$ ipython --no-banner

In [1]: import numpy as np

In [2]: np.set_printoptions(precision=2, suppress=True, linewidth=120)

In [3]: def rnd(a):
   ...:     return np.round(a, 2) + 0
   ...: 

In [4]: Y = np.array([[0, 1], [0, 2]])

In [5]: J = np.tile(Y, (2, 2))

In [6]: J
Out[6]: 
array([[0, 1, 0, 1],
       [0, 2, 0, 2],
       [0, 1, 0, 1],
       [0, 2, 0, 2]])

In [7]: # columns 0 and 2 are equal

In [8]: proj = np.triu(np.array([[2, -2, -2, -1], [0, -1, 0, -2], [-2, 0, 0, 0], [-2, 2, 0, 1]]), 1) + np.eye(4)

In [9]: Y = proj @ J @ np.linalg.inv(proj)

In [10]: proj @ J - J @ proj
Out[10]: 
array([[ 0., -8.,  0., -6.],
       [ 0., -4.,  0.,  0.],
       [ 0.,  0.,  0.,  2.],
       [ 0.,  0.,  0.,  4.]])

In [11]: np.linalg.matrix_rank(Y)
Out[11]: np.int64(1)

In [12]: np.poly(Y)
Out[12]: array([ 1., -4.,  0.,  0.,  0.])

In [13]: np.trace(Y), np.trace(J)
Out[13]: (np.float64(4.0), np.int64(4))

In [14]: [round(float(x), 2) for x in np.linalg.svd(J, compute_uv=False)[:3]]
Out[14]: [4.47, 0.0, 0.0]

In [15]: np.linalg.matrix_rank(J, rtol=0.1)
Out[15]: np.int64(1)

In [16]: data = np.loadtxt("test17.csv", delimiter=",")

In [17]: data
Out[17]: 
array([[-2.65,  0.65, -0.08],
       [-5.48, -2.48,  0.05],
       [ 5.98,  4.02, -2.48],
       [ 1.06, -3.65, -0.96],
       [-1.12,  2.22, -2.06],
       [ 2.04, -3.46,  0.8 ],
       [ 0.84,  0.65, -1.57],
       [-2.19,  3.08,  1.2 ],
       [ 4.44,  0.06, -0.08],
       [-4.54,  3.71, -0.14],
       [ 2.  ,  1.75,  0.81],
       [-4.1 , -0.36,  1.35],
       [ 2.  , -1.1 ,  0.21],
       [ 4.4 ,  1.56, -1.26],
       [-1.74,  1.41, -0.55],
       [ 3.38, -2.57,  3.46],
       [-1.06,  0.1 , -2.05],
       [-9.  ,  3.45, -1.87],
       [10.19,  1.76,  0.27]])

In [18]: Xs = (data - data.mean(axis=0)) / data.std(axis=0)

In [19]: np.argwhere(np.abs(Xs) > 2)
Out[19]: 
array([[15,  2],
       [17,  0],
       [18,  0]])

In [20]: b = np.linalg.lstsq(np.delete(Xs, 0, axis=1), Xs[:, 0])[0]

In [21]: rnd(1 - np.var(Xs[:, 0] - np.delete(Xs, 0, axis=1) @ b))
Out[21]: np.float64(0.01)

In [22]: np.abs(b).argmax()
Out[22]: np.int64(1)

In [23]: Y = np.c_[data[:, :2] @ np.array([[1, 3], [2, 0]]), np.array([2, 2, 2, 1, 2, 1, 1, 0, 2, 2, 0, 1, 1, 0, 1, 0, 0, 0, 0])]

In [24]: rnd(Y)
Out[24]: 
array([[ -1.35,  -7.95,   2.  ],
       [-10.44, -16.44,   2.  ],
       [ 14.02,  17.94,   2.  ],
       [ -6.24,   3.18,   1.  ],
       [  3.32,  -3.36,   2.  ],
       [ -4.88,   6.12,   1.  ],
       [  2.14,   2.52,   1.  ],
       [  3.97,  -6.57,   0.  ],
       [  4.56,  13.32,   2.  ],
       [  2.88, -13.62,   2.  ],
       [  5.5 ,   6.  ,   0.  ],
       [ -4.82, -12.3 ,   1.  ],
       [ -0.2 ,   6.  ,   1.  ],
       [  7.52,  13.2 ,   0.  ],
       [  1.08,  -5.22,   1.  ],
       [ -1.76,  10.14,   0.  ],
       [ -0.86,  -3.18,   0.  ],
       [ -2.1 , -27.  ,   0.  ],
       [ 13.71,  30.57,   0.  ]])

In [25]: rnd(np.linalg.lstsq(data, Y[:, 0])[0])
Out[25]: array([1., 2., 0.])

In [26]: np.linalg.matrix_rank(Y)
Out[26]: np.int64(3)
